$ python -q
>>> import numpy as np
>>> np.set_printoptions(suppress=True, linewidth=120)
>>> rd = lambda a: np.round(a, 2) + 0
>>> J = np.loadtxt("layer0.csv", delimiter=",")
>>> J
array([[-2., -3.,  0., -3., -3., -3., -3., -3.,  0.],
       [-3., -2.,  0., -3., -3., -3., -3., -3.,  0.],
       [ 0.,  0., -2.,  0.,  0.,  0.,  0.,  0., -3.],
       [-3., -3.,  0., -2., -3., -3., -3., -3.,  0.],
       [-3., -3.,  0., -3., -2., -3., -3., -3.,  0.],
       [-3., -3.,  0., -3., -3., -2., -3., -3.,  0.],
       [-3., -3.,  0., -3., -3., -3., -2., -3.,  0.],
       [-3., -3.,  0., -3., -3., -3., -3., -2.,  0.],
       [ 0.,  0., -3.,  0.,  0.,  0.,  0.,  0., -2.]])
>>> evals, vecs = np.linalg.eigh(J)
>>> np.unique(evals.round(6) + 0, return_counts=True)[1]
array([1, 1, 7])
>>> rd(vecs.T @ vecs)
array([[1., 0., 0., 0., 0., 0., 0., 0., 0.],
       [0., 1., 0., 0., 0., 0., 0., 0., 0.],
       [0., 0., 1., 0., 0., 0., 0., 0., 0.],
       [0., 0., 0., 1., 0., 0., 0., 0., 0.],
       [0., 0., 0., 0., 1., 0., 0., 0., 0.],
       [0., 0., 0., 0., 0., 1., 0., 0., 0.],
       [0., 0., 0., 0., 0., 0., 1., 0., 0.],
       [0., 0., 0., 0., 0., 0., 0., 1., 0.],
       [0., 0., 0., 0., 0., 0., 0., 0., 1.]])
>>> (evals > 1e-8).sum(), (evals < -1e-8).sum()
(np.int64(7), np.int64(2))
>>> rd(np.linalg.eigvalsh(J + -3 * np.eye(9)))
array([-23.,  -8.,  -2.,  -2.,  -2.,  -2.,  -2.,  -2.,  -2.])
>>> rd(evals)
array([-20.,  -5.,   1.,   1.,   1.,   1.,   1.,   1.,   1.])
>>> np.all(np.linalg.eigvalsh(J) > 0)
np.False_
>>> W0 = np.load("data.npy")
>>> W0
array([[ 5, -5,  1,  4,  0,  5],
       [ 0, -4, -3,  4, -3, -1],
       [ 0,  0,  5,  3, -2, -4],
       [ 0,  0,  0,  0,  4,  4],
       [ 0,  0,  0,  0, -4, -4],
       [ 0,  0,  0,  0,  0, -5]])
>>> left, s, Vh = np.linalg.svd(W0)
>>> vecs = Vh[:(s > 1e-8).sum()]
>>> rng = np.random.default_rng(90759)
>>> x = W0[2] + 5 * W0[3] + rng.integers(2) * np.eye(6)[2]
>>> x
array([ 0.,  0.,  6.,  3., 18., 16.])
>>> print(rd(np.linalg.norm(x - vecs.T @ vecs @ x)))
0.3
>>> np.allclose(vecs.T @ vecs @ x, x)
False
>>> rd(np.diag(vecs.T @ vecs))
array([0.85, 0.48, 0.91, 0.75, 1.  , 1.  ])
>>> rd(np.sort(np.linalg.eigvals(W0)))
array([-5., -4., -4.,  0.,  5.,  5.])
>>> rd(W0 @ np.linalg.pinv(W0) @ W0)
array([[ 5., -5.,  1.,  4.,  0.,  5.],
       [ 0., -4., -3.,  4., -3., -1.],
       [ 0.,  0.,  5.,  3., -2., -4.],
       [ 0.,  0.,  0.,  0.,  4.,  4.],
       [ 0.,  0.,  0.,  0., -4., -4.],
       [ 0.,  0.,  0.,  0.,  0., -5.]])
>>> np.unique(W0.round(6), axis=0).shape
(6, 6)
>>> print(np.allclose(W0[:-1].T @ np.linalg.lstsq(W0[:-1].T, W0[-1])[0], W0[-1]))
False
>>> print(np.abs(np.diag(np.linalg.qr(W0)[1])) > 1e-9)
[ True  True  True False  True  True]
>>> rd(np.trace(np.linalg.pinv(W0) @ W0))
np.float64(5.0)
